$ ipython --no-banner

In [1]: import numpy as np

In [2]: import numpy.linalg as la

In [3]: np.set_printoptions(precision=3, suppress=True, linewidth=160)

In [4]: J = np.loadtxt("arr.csv", delimiter=",")

In [5]: J
Out[5]: 
array([[ 1.   ,  0.   ,  0.   ,  0.   ,  0.   ,  0.   ,  0.   ,  0.   ,  0.   ,  0.   ,  0.   ,  0.   ,  0.   ],
       [ 0.   ,  1.   ,  0.   ,  0.   ,  0.   ,  0.   ,  0.   ,  0.   ,  0.   ,  0.   ,  0.   ,  0.   ,  0.   ],
       [ 0.   ,  0.   ,  1.   ,  0.   ,  0.   ,  0.   ,  0.   ,  0.   ,  0.   ,  0.   ,  0.   ,  0.   ,  0.   ],
       [ 0.   ,  0.   ,  0.   ,  1.   ,  0.   ,  0.   ,  0.   ,  0.   ,  0.   ,  0.   ,  0.   ,  0.   ,  0.   ],
       [ 0.   ,  0.   ,  0.   ,  0.   ,  1.   ,  0.   ,  0.   ,  0.   ,  0.   ,  0.   ,  0.   ,  0.   ,  0.   ],
       [ 0.   ,  0.   ,  0.   ,  0.   ,  0.   ,  1.   ,  0.   ,  0.   ,  0.   ,  0.   ,  0.   ,  0.   ,  0.   ],
       [ 0.   ,  0.   ,  0.   ,  0.   ,  0.   ,  0.   ,  1.   ,  0.   ,  0.   ,  0.   ,  0.   ,  0.   ,  0.   ],
       [ 0.   ,  0.   ,  0.   ,  0.   ,  0.   ,  0.   ,  0.   ,  1.   ,  0.   ,  0.   ,  0.   ,  0.   ,  0.   ],
       [ 0.   ,  0.   ,  0.   ,  0.   ,  0.   ,  0.   ,  0.   ,  0.   ,  0.5  ,  0.   , -0.866,  0.   ,  0.   ],
       [ 0.   ,  0.   ,  0.   ,  0.   ,  0.   ,  0.   ,  0.   ,  0.   ,  0.   ,  1.   ,  0.   ,  0.   ,  0.   ],
       [ 0.   ,  0.   ,  0.   ,  0.   ,  0.   ,  0.   ,  0.   ,  0.   ,  0.866,  0.   ,  0.5  ,  0.   ,  0.   ],
       [ 0.   ,  0.   ,  0.   ,  0.   ,  0.   ,  0.   ,  0.   ,  0.   ,  0.   ,  0.   ,  0.   ,  1.   ,  0.   ],
       [ 0.   ,  0.   ,  0.   ,  0.   ,  0.   ,  0.   ,  0.   ,  0.   ,  0.   ,  0.   ,  0.   ,  0.   ,  1.   ]])

In [6]: la.svd(J, compute_uv=False)
Out[6]: array([1., 1., 1., 1., 1., 1., 1., 1., 1., 1., 1., 1., 1.])

In [7]: la.norm(J, axis=0)
Out[7]: array([1., 1., 1., 1., 1., 1., 1., 1., 1., 1., 1., 1., 1.])

In [8]: x = np.array([1, 0, 0, -2, 2, 0, 3, -1, 3, 0, 3, -3, -2])

In [9]: np.sort(np.abs(np.degrees(np.angle(la.eigvals(J)))))
Out[9]: array([ 0.,  0.,  0.,  0.,  0.,  0.,  0.,  0.,  0.,  0.,  0., 60., 60.])

In [10]: np.round(la.norm(x), 3), round(la.norm(J @ x), 3)
Out[10]: (np.float64(7.071), np.float64(7.071))

In [11]: [p for p in range(1, 25) if np.allclose(la.matrix_power(J, p), np.eye(13))]
Out[11]: [6, 12, 18, 24]

In [12]: X = np.loadtxt("block1.csv", delimiter=",")

In [13]: X
Out[13]: 
array([[ 0.,  2.,  0.,  0.,  0.,  0.,  0., -2.,  0.,  1.,  0.,  0.,  0.,  3.],
       [ 1.,  0., -3.,  0.,  0.,  0.,  3.,  0., -1.,  0.,  0., -1.,  0.,  0.],
       [ 0.,  0.,  0.,  0., -2.,  0.,  0., -3.,  0.,  0.,  0.,  0.,  0.,  0.],
       [ 0.,  0.,  0.,  0.,  2.,  1.,  0.,  0.,  0.,  0.,  2.,  0.,  0.,  0.],
       [ 0., -1.,  1.,  0.,  0.,  0.,  0.,  0., -2.,  0., -2.,  0.,  0.,  0.],
       [ 0.,  0.,  0.,  3., -2.,  0.,  0.,  0.,  0.,  0.,  0.,  2.,  0., -3.],
       [ 0.,  0.,  0.,  0.,  0.,  0.,  0.,  0.,  0., -1.,  0.,  0.,  0.,  0.],
       [ 0.,  0.,  0.,  0.,  0.,  2.,  0.,  0., -2.,  0.,  0.,  2.,  0.,  0.],
       [ 0.,  0.,  0.,  0.,  0.,  0.,  0.,  0.,  0.,  0., -1.,  0.,  0.,  0.],
       [ 0.,  0.,  0., -2.,  0.,  0.,  0.,  0.,  0., -2.,  2.,  0.,  0.,  0.],
       [ 0.,  0., -3.,  0.,  0., -1.,  0.,  0.,  0.,  0.,  0.,  0.,  0.,  0.],
       [ 2.,  0.,  0.,  0.,  0.,  0.,  1.,  0.,  0.,  0.,  0.,  0.,  0.,  0.],
       [ 0.,  0.,  0., -1.,  0.,  0.,  0.,  3.,  0.,  0.,  0.,  0.,  0., -2.]])

In [14]: B = X / la.norm(X, axis=1, keepdims=True)

In [15]: cov = B @ B.T

In [16]: np.degrees(np.arccos(np.clip(cov[4, 5], -1, 1)))
Out[16]: np.float64(90.0)

In [17]: cov[4]
Out[17]: array([-0.149, -0.069,  0.   , -0.422,  1.   ,  0.   ,  0.   ,  0.365,  0.632, -0.365, -0.3  ,  0.   ,  0.   ])

In [18]: np.argwhere(np.triu(np.abs(cov) > 0.95, 1))
Out[18]: array([], shape=(0, 2), dtype=int64)

In [19]: round(la.norm(X), 3)
Out[19]: np.float64(12.329)

In [20]: np.count_nonzero(X)
Out[20]: np.int64(37)

In [21]: np.abs(X).max()
Out[21]: np.float64(3.0)

In [22]: X.shape
Out[22]: (13, 14)

In [23]: B = X / np.sqrt((X ** 2).mean(axis=1, keepdims=True))

In [24]: la.matrix_rank(X - X.mean(axis=1, keepdims=True))
Out[24]: np.int64(13)

In [25]: la.norm(B, axis=1)
Out[25]: array([3.742, 3.742, 3.742, 3.742, 3.742, 3.742, 3.742, 3.742, 3.742, 3.742, 3.742, 3.742, 3.742])

In [26]: B[1]
Out[26]: array([ 0.816,  0.   , -2.449,  0.   ,  0.   ,  0.   ,  2.449,  0.   , -0.816,  0.   ,  0.   , -0.816,  0.   ,  0.   ])

In [27]: la.matrix_rank(B) == la.matrix_rank(X)
Out[27]: np.True_

In [28]: u = np.array([0, 0, 0, 2, 2, 2, 0, 2, 1, 2, 1, 0])

In [29]: r1 = np.array([-1, -3, -3, -1, -3, -2])

In [30]: data = u[:, None] + r1[None, :]

In [31]: data
Out[31]: 
array([[-1, -3, -3, -1, -3, -2],
       [-1, -3, -3, -1, -3, -2],
       [-1, -3, -3, -1, -3, -2],
       [ 1, -1, -1,  1, -1,  0],
       [ 1, -1, -1,  1, -1,  0],
       [ 1, -1, -1,  1, -1,  0],
       [-1, -3, -3, -1, -3, -2],
       [ 1, -1, -1,  1, -1,  0],
       [ 0, -2, -2,  0, -2, -1],
       [ 1, -1, -1,  1, -1,  0],
       [ 0, -2, -2,  0, -2, -1],
       [-1, -3, -3, -1, -3, -2]])

In [32]: blk = np.stack([data, 3 * data, data[::-1]])

In [33]: la.matrix_rank(blk.reshape(3, -1))
Out[33]: np.int64(2)

In [34]: (blk @ data.T).shape
Out[34]: (3, 12, 12)

In [35]: blk.sum(axis=0)
Out[35]: 
array([[ -5, -15, -15,  -5, -15, -10],
       [ -4, -14, -14,  -4, -14,  -9],
       [ -3, -13, -13,  -3, -13,  -8],
       [  4,  -6,  -6,   4,  -6,  -1],
       [  5,  -5,  -5,   5,  -5,   0],
       [  3,  -7,  -7,   3,  -7,  -2],
       [ -3, -13, -13,  -3, -13,  -8],
       [  5,  -5,  -5,   5,  -5,   0],
       [  1,  -9,  -9,   1,  -9,  -4],
       [  3,  -7,  -7,   3,  -7,  -2],
       [ -1, -11, -11,  -1, -11,  -6],
       [ -5, -15, -15,  -5, -15, -10]])
